$ python -q
>>> import numpy as np
>>> import numpy.linalg as la
>>> np.set_printoptions(precision=2, suppress=True, linewidth=160)
>>> J = np.array([[0.75, 0.25, 0.0], [0.0, 1.0, 0.0], [0.0, 0.25, 0.75]])
>>> u = np.array([2, 3, 1])
>>> np.correlate(J[0], J[2], "full")
array([0.56, 0.38, 0.06, 0.  , 0.  ])
>>> np.convolve(J[0], u)
array([1.5 , 2.75, 1.5 , 0.25, 0.  ])
>>> np.polyval(u, J[0])
array([4.38, 1.88, 1.  ])
>>> np.array([np.convolve(row, u, "same") for row in J])
array([[2.75, 1.5 , 0.25],
       [2.  , 3.  , 1.  ],
       [0.5 , 2.25, 2.5 ]])
>>> vec = np.array([-3, 2, -1])
>>> target = J @ vec
>>> target
array([-1.75,  2.  , -0.25])
>>> np.round(la.solve(J.T, J[0]), 2) + 0
array([1., 0., 0.])
>>> A = np.load("a.npy")
>>> A
array([[-0.2 ,  0.8 , -0.5 ,  0.8 , -0.5 ,  0.8 ,  1.2 ],
       [ 0.5 ,  1.  , -0.3 ,  0.1 ,  1.1 , -0.7 , -0.1 ],
       [-1.7 ,  0.6 ,  1.7 ,  1.3 ,  0.2 , -0.5 ,  1.  ],
       [-1.3 ,  0.8 ,  1.  ,  0.7 , -1.1 ,  0.9 ,  0.5 ],
       [-0.9 ,  0.2 ,  1.8 , -0.8 ,  1.  ,  0.9 ,  0.  ],
       [-0.4 , -2.1 ,  0.1 , -0.4 , -0.3 ,  1.8 , -0.7 ],
       [-0.9 ,  3.  , -0.8 ,  0.4 , -2.4 ,  0.  ,  0.7 ],
       [-1.65,  0.61,  1.68,  1.31,  0.22, -0.49,  0.98],
       [-1.9 , -0.1 , -0.8 ,  0.2 ,  0.  , -0.6 , -1.3 ]])
>>> other = np.c_[A[:, :3] @ np.array([[-3, -8, -7], [3, 2, -5], [6, -6, -2]]), np.array([2, 1, 4, 1, 5, 4, 3, 0, 2])]
>>> other
array([[ 0.  ,  6.2 , -1.6 ,  2.  ],
       [-0.3 , -0.2 , -7.9 ,  1.  ],
       [17.1 ,  4.6 ,  5.5 ,  4.  ],
       [12.3 ,  6.  ,  3.1 ,  1.  ],
       [14.1 , -3.2 ,  1.7 ,  5.  ],
       [-4.5 , -1.6 , 13.1 ,  4.  ],
       [ 6.9 , 18.  , -7.1 ,  3.  ],
       [16.86,  4.34,  5.14,  0.  ],
       [ 0.6 , 19.8 , 15.4 ,  2.  ]])
>>> la.norm(la.qr(A)[0].T @ other, axis=0) ** 2 / ((other ** 2).sum(axis=0) + 1e-12)
array([1.  , 1.  , 1.  , 0.78])
>>> np.round(la.lstsq(A, other[:, 0])[0], 2) + 0
array([-3.,  3.,  6.,  0.,  0.,  0.,  0.])
>>> la.matrix_rank(other)
np.int64(4)
>>> q, r_ = la.qr(A)
>>> np.round(q @ r_, 2) + 0
array([[-0.2 ,  0.8 , -0.5 ,  0.8 , -0.5 ,  0.8 ,  1.2 ],
       [ 0.5 ,  1.  , -0.3 ,  0.1 ,  1.1 , -0.7 , -0.1 ],
       [-1.7 ,  0.6 ,  1.7 ,  1.3 ,  0.2 , -0.5 ,  1.  ],
       [-1.3 ,  0.8 ,  1.  ,  0.7 , -1.1 ,  0.9 ,  0.5 ],
       [-0.9 ,  0.2 ,  1.8 , -0.8 ,  1.  ,  0.9 ,  0.  ],
       [-0.4 , -2.1 ,  0.1 , -0.4 , -0.3 ,  1.8 , -0.7 ],
       [-0.9 ,  3.  , -0.8 ,  0.4 , -2.4 ,  0.  ,  0.7 ],
       [-1.65,  0.61,  1.68,  1.31,  0.22, -0.49,  0.98],
       [-1.9 , -0.1 , -0.8 ,  0.2 ,  0.  , -0.6 , -1.3 ]])
>>> np.round(np.trace(q @ q.T), 2)
np.float64(7.0)
>>> vec = np.array([-3, -2, 1, 0, -2, -3, -3])
>>> target = A @ vec
>>> np.round(la.pinv(A) @ A, 2) + 0
array([[1., 0., 0., 0., 0., 0., 0.],
       [0., 1., 0., 0., 0., 0., 0.],
       [0., 0., 1., 0., 0., 0., 0.],
       [0., 0., 0., 1., 0., 0., 0.],
       [0., 0., 0., 0., 1., 0., 0.],
       [0., 0., 0., 0., 0., 1., 0.],
       [0., 0., 0., 0., 0., 0., 1.]])
>>> np.round(la.lstsq(A, target)[0], 2) + 0
array([-3., -2.,  1.,  0., -2., -3., -3.])
>>> rng = np.random.default_rng(7130)
>>> target = target + 0.1 * rng.normal(size=9)
>>> target
array([-6.39, -3.57,  3.81,  1.35, -0.7 ,  2.86, -1.57,  3.43, 10.84])
>>> c, *_ = la.lstsq(A, target)
>>> round(la.norm(target - A @ c), 2)
np.float64(0.15)
>>> np.round(A.T @ (target - A @ c), 2) + 0
array([0., 0., 0., 0., 0., 0., 0.])
>>> u = np.array([4, 2, 5])
>>> np.polyval(u, A[3])
array([ 9.16,  9.16, 11.  ,  8.36,  7.64, 10.04,  7.  ])
>>> np.cross(A[3, :3], A[6, :3])
array([-3.64, -1.94, -3.18])
>>> W0 = np.array([[12.0, -6.0, -6.0, 6.0],
...     [-6.0, 7.0, 4.0, -4.0],
...     [-6.0, 4.0, 7.0, -4.0],
...     [6.0, -4.0, -4.0, 7.0]])
>>> L = la.cholesky(W0)
>>> la.eigvalsh(W0).min() > 0
np.True_
>>> np.diag(L) ** 2
array([12.  ,  4.  ,  3.75,  3.6 ])
>>> W0 / np.sqrt(np.outer(np.diag(W0), np.diag(W0)))
array([[ 1.  , -0.65, -0.65,  0.65],
       [-0.65,  1.  ,  0.57, -0.57],
       [-0.65,  0.57,  1.  , -0.57],
       [ 0.65, -0.57, -0.57,  1.  ]])
>>> round(np.prod(np.diag(L)) ** 2, 2), np.round(la.det(W0), 2)
(np.float64(648.0), np.float64(648.0))
>>> vals, evecs = la.eig(W0)
>>> round(np.prod(vals), 2)
np.float64(648.0)
>>> vals
array([24.,  3.,  3.,  3.])
>>> np.sort(la.eigvals(la.inv(W0)))
array([0.04, 0.33, 0.33, 0.33])
>>> np.round(W0 @ evecs[:, 0] - vals[0] * evecs[:, 0], 2) + 0
array([0., 0., 0., 0.])
>>> np.sort(la.eigvals(W0 @ W0))
array([  9.,   9.,   9., 576.])
>>> vals, evecs = la.eigh(W0)
>>> vec = np.array([3, 2, 7, -5])
>>> la.eigvalsh(W0[1:, 1:])
array([ 3.,  3., 15.])
>>> evecs * np.sqrt(vals) @ evecs.T
array([[ 3.09, -0.9 , -0.9 ,  0.9 ],
       [-0.9 ,  2.34,  0.6 , -0.6 ],
       [-0.9 ,  0.6 ,  2.34, -0.6 ],
       [ 0.9 , -0.6 , -0.6 ,  2.34]])
>>> vec @ W0 @ vec
np.float64(622.0)
>>> np.abs(W0).sum(axis=1).max(), np.abs(vals).max()
(np.float64(30.0), np.float64(24.0))
>>> np.round(vec @ W0 @ vec / (vec @ vec), 2), round(vals[0], 2), vals[-1]
(np.float64(7.15), np.float64(3.0), np.float64(24.0))
>>> evecs * np.maximum(vals, 0) @ evecs.T
array([[12., -6., -6.,  6.],
       [-6.,  7.,  4., -4.],
       [-6.,  4.,  7., -4.],
       [ 6., -4., -4.,  7.]])
>>> proj = np.triu(np.array([[0, 1, 1, 1], [1, 2, 0, 1], [1, 0, 2, 2], [2, 0, 2, 0]]), 1) + np.eye(4)
>>> other = proj @ W0 @ la.inv(proj)
>>> round(la.det(other), 2)
np.float64(648.0)
>>> other
array([[  6.,  -5.,  -5.,  14.],
       [  0.,   3.,   0.,   0.],
       [  6., -10.,  -7.,  28.],
       [  6., -10., -10.,  31.]])
>>> feats = np.load("w.npy")
>>> feats
array([[ 0.14, -0.26, -0.21,  0.18,  0.17],
       [ 0.64, -0.23, -0.04, -0.67,  0.58],
       [ 2.24,  0.22, -1.36, -2.27,  0.67],
       [ 0.08,  0.15, -0.04, -0.13, -0.23],
       [-0.29,  0.  , -0.43,  0.33, -0.38],
       [ 0.8 , -0.06, -0.92, -1.  , -0.2 ],
       [-1.09,  0.23,  0.95,  0.58, -0.26],
       [ 0.14, -0.18,  0.66,  0.89,  0.18],
       [-0.13, -0.28, -0.12, -0.48,  0.5 ],
       [-0.03,  0.14,  0.49,  0.2 , -0.42],
       [ 0.15,  0.12, -0.35, -0.41,  0.17],
       [-0.92, -0.18,  0.8 ,  0.39,  0.45],
       [ 1.95,  0.36, -1.64, -1.97, -0.11],
       [ 0.71, -0.06, -0.75, -0.86,  0.39],
       [ 2.02, -0.67, -2.34, -2.59, -0.52],
       [-0.2 ,  0.27,  0.94,  0.53, -0.3 ],
       [ 0.88,  0.23, -0.71, -1.02, -0.05],
       [-0.82,  0.09,  0.77,  1.01,  0.24],
       [ 1.73,  0.35, -1.72, -1.66,  0.03],
       [ 0.08, -0.32, -0.51, -0.29, -0.13],
       [ 2.43, -0.33, -2.56, -2.43,  0.13]])
>>> Xs = feats - feats.mean(axis=0)
>>> Uu, s, vt = la.svd(Xs, full_matrices=False)
>>> np.round(vt[0] * np.sign(vt[0, np.abs(vt[0]).argmax()]), 2) + 0
array([-0.56,  0.02,  0.56,  0.6 ,  0.  ])
>>> s
array([8.07, 1.68, 1.41, 1.08, 0.89])
>>> la.matrix_rank(Xs)
np.int64(5)
>>> np.abs(vt[0]).argmax()
np.int64(3)
>>> s ** 2 / (s ** 2).sum()
array([0.91, 0.04, 0.03, 0.02, 0.01])
>>> def softmax(z):
...     e = np.exp(z - z.max(axis=-1, keepdims=True))
...     return e / e.sum(axis=-1, keepdims=True)
... 
>>> np.round(softmax(W0[3] + 3), 2) + 0
array([0.27, 0.  , 0.  , 0.73])
>>> softmax(W0).sum(axis=1)
array([1., 1., 1., 1.])
>>> np.round(softmax(W0[3]), 2) + 0
array([0.27, 0.  , 0.  , 0.73])
>>> scores = W0 @ W0.T / np.sqrt(4)
>>> np.round(softmax(scores + np.triu(np.full(scores.shape, -np.inf), 1)), 2) + 0
array([[1.  , 0.  , 0.  , 0.  ],
       [0.  , 1.  , 0.  , 0.  ],
       [0.  , 0.01, 0.99, 0.  ],
       [1.  , 0.  , 0.  , 0.  ]])
>>> np.round(softmax(scores), 2) + 0
array([[1.  , 0.  , 0.  , 0.  ],
       [0.  , 0.99, 0.01, 0.  ],
       [0.  , 0.01, 0.99, 0.  ],
       [1.  , 0.  , 0.  , 0.  ]])
>>> proj = feats @ la.solve(feats.T @ feats, feats.T)
>>> np.trace(proj)
np.float64(5.0)
>>> np.diag(proj)
array([0.14, 0.28, 0.46, 0.04, 0.24, 0.06, 0.25, 0.51, 0.26, 0.21, 0.08, 0.26, 0.26, 0.09, 0.7 , 0.28, 0.09, 0.09, 0.29, 0.1 , 0.32])
>>> la.matrix_rank(np.eye(21) - proj)
np.int64(16)
>>> other = np.array([[-2, 5, 0, -1, -5, 4, 2],
...     [4, -4, -1, 5, 3, 0, 2],
...     [-1, 0, 0, -3, 3, 4, 2],
...     [1, 2, 0, -4, -1, 1, -1],
...     [-2, 4, 5, -5, 0, -1, 5],
...     [5, -3, 0, 3, 3, -3, -2],
...     [3, 2, -1, -1, 2, 0, 2]])
>>> E = np.tril(other)
>>> E
array([[-2,  0,  0,  0,  0,  0,  0],
       [ 4, -4,  0,  0,  0,  0,  0],
       [-1,  0,  0,  0,  0,  0,  0],
       [ 1,  2,  0, -4,  0,  0,  0],
       [-2,  4,  5, -5,  0,  0,  0],
       [ 5, -3,  0,  3,  3, -3,  0],
       [ 3,  2, -1, -1,  2,  0,  2]])
>>> labels = rng.permutation(7)
>>> labels
array([1, 5, 2, 0, 4, 6, 3])
>>> other = E[labels][:, labels]
>>> np.allclose(other, E)
False
>>> other = E + rng.integers(-2, 3, (7, 6)) @ rng.integers(-2, 3, (6, 7))
>>> other
array([[  9,  -7,   1,   8,   5,  -3,  -6],
       [  4,   0, -10,  -3,   4,  -2,  -1],
       [  5,  -2,  -5,   0,   5,   7,  -5],
       [ -3,  -2,  -1,  -3,  -3,   3,   2],
       [ -5,   9,   3, -10,   0,  -1,   1],
       [  5,   1,   6,  -1,   2,   3,   0],
       [  5,   6,   3,   2,   2,   1,   4]])
>>> np.round(la.svd(other - E, compute_uv=False), 2) + 0
array([20.59, 15.12, 11.52,  9.26,  4.44,  0.02,  0.  ])
>>> other - E
array([[ 11,  -7,   1,   8,   5,  -3,  -6],
       [  0,   4, -10,  -3,   4,  -2,  -1],
       [  6,  -2,  -5,   0,   5,   7,  -5],
       [ -4,  -4,  -1,   1,  -3,   3,   2],
       [ -3,   5,  -2,  -5,   0,  -1,   1],
       [  0,   4,   6,  -4,  -1,   6,   0],
       [  2,   4,   4,   3,   0,   1,   2]])
>>> la.matrix_rank(other - E, tol=1e-8)
np.int64(6)
>>> np.abs(other - E).sum(axis=1)
array([41, 24, 30, 18, 17, 21, 16])
>>> X = np.loadtxt("data.csv", delimiter=",")
>>> X
array([[-2.,  3.,  3., -3.,  2., -2.,  2.],
       [-3., -2., -1., -1., -1.,  3., -3.],
       [-3., -3.,  0.,  0.,  2., -2.,  0.],
       [ 0.,  0.,  3.,  2.,  1.,  3., -1.],
       [ 2., -1., -2., -3., -3., -3.,  2.],
       [ 3., -2.,  1., -3.,  2.,  2., -2.],
       [ 2., -3., -2.,  3.,  0., -3.,  1.],
       [-1., -2., -2., -1., -2.,  1., -3.]])
>>> other = X[0, 0] * X[1:] - np.outer(X[1:, 0], X[0])
>>> other
array([[  0.,  13.,  11.,  -7.,   8., -12.,  12.],
       [  0.,  15.,   9.,  -9.,   2.,  -2.,   6.],
       [  0.,  -0.,  -6.,  -4.,  -2.,  -6.,   2.],
       [  0.,  -4.,  -2.,  12.,   2.,  10.,  -8.],
       [  0.,  -5., -11.,  15., -10.,   2.,  -2.],
       [  0.,   0.,  -2.,   0.,  -4.,  10.,  -6.],
       [  0.,   7.,   7.,  -1.,   6.,  -4.,   8.]])
>>> np.flatnonzero(~other.round(6).any(axis=1))
array([], dtype=int64)
>>> X[:, 0] / X[0, 0]
array([ 1. ,  1.5,  1.5, -0. , -1. , -1.5, -1. ,  0.5])
>>> vec = np.array([0, 2, -3, 0, -2, 3, -1])
>>> target = X @ vec
>>> c, lr = np.zeros(7), 1 / la.norm(X, 2) ** 2
>>> for i in range(30):
...     c -= lr * X.T @ (X @ c - target)
...     if i % 10 == 0: print(i, round(la.norm(X @ c - target), 2))
... 
0 14.29
10 2.24
20 1.65
>>> np.round(la.cond(X), 2)
np.float64(9.39)
>>> c
array([ 0.06,  1.89, -2.29,  0.1 , -2.51,  2.55, -1.47])
>>> M = np.array([[2.0, -1.0, 0.0, 0.0],
...     [-1.0, -1.0, -1.0, 0.0],
...     [0.0, -1.0, -1.0, -1.0],
...     [0.0, 0.0, -1.0, 0.0]])
>>> vals, evecs = la.eig(M)
>>> np.sort(la.eigvals(la.inv(M)))
array([-1.35, -0.43,  0.43,  1.35])
>>> np.sort(la.eigvals(M.T))
array([-2.33, -0.74,  0.74,  2.33])
>>> np.sort(la.eigvals(M @ M))
array([0.55, 0.55, 5.45, 5.45])
>>> mat = np.load("run11.npy")
>>> mat
array([[3, 1, 0, 2, 3, 1, 0],
       [0, 1, 2, 2, 0, 0, 2],
       [3, 3, 0, 0, 2, 3, 2]])
>>> ang = np.radians(90)
>>> r_ = np.eye(7)
>>> r_[0, 0] = r_[1, 1] = np.cos(ang)
>>> r_[0, 1], r_[1, 0] = -np.sin(ang), np.sin(ang)
>>> r_.round(2) + 0
array([[ 0., -1.,  0.,  0.,  0.,  0.,  0.],
       [ 1.,  0.,  0.,  0.,  0.,  0.,  0.],
       [ 0.,  0.,  1.,  0.,  0.,  0.,  0.],
       [ 0.,  0.,  0.,  1.,  0.,  0.,  0.],
       [ 0.,  0.,  0.,  0.,  1.,  0.,  0.],
       [ 0.,  0.,  0.,  0.,  0.,  1.,  0.],
       [ 0.,  0.,  0.,  0.,  0.,  0.,  1.]])
>>> other = mat @ r_.T
>>> la.svd(mat, compute_uv=False), la.svd(other, compute_uv=False)
(array([7.28, 3.34, 2.79]), array([7.28, 3.34, 2.79]))
>>> np.allclose(mat @ mat.T, other @ other.T)
True
>>> other.round(2) + 0
array([[-1.,  3.,  0.,  2.,  3.,  1.,  0.],
       [-1.,  0.,  2.,  2.,  0.,  0.,  2.],
       [-3.,  3.,  0.,  0.,  2.,  3.,  2.]])
>>> round(la.det(r_), 2), np.trace(r_)
(np.float64(1.0), np.float64(5.0))
>>> np.allclose(la.norm(mat, axis=1), la.norm(other, axis=1))
True
>>> round(float(la.norm(mat, "nuc")), 2)
13.41
>>> la.norm(mat, axis=1).argmax()
np.int64(2)
>>> mat[1] @ mat[2]
np.int64(7)
>>> round(la.norm(mat, 1), 2), round(float(la.norm(mat, np.inf)), 2)
(np.float64(6.0), 13.0)
>>> softmax(M).sum(axis=1)
array([1., 1., 1., 1.])
>>> softmax(M[3])
array([0.3 , 0.3 , 0.11, 0.3 ])
>>> scores = M @ M.T / np.sqrt(4)
>>> softmax(scores + np.triu(np.full(scores.shape, -np.inf), 1))
array([[1.  , 0.  , 0.  , 0.  ],
       [0.12, 0.88, 0.  , 0.  ],
       [0.19, 0.31, 0.51, 0.  ],
       [0.17, 0.28, 0.28, 0.28]])
>>> softmax(scores)[3] @ M
array([ 0.06, -0.72, -0.83, -0.28])
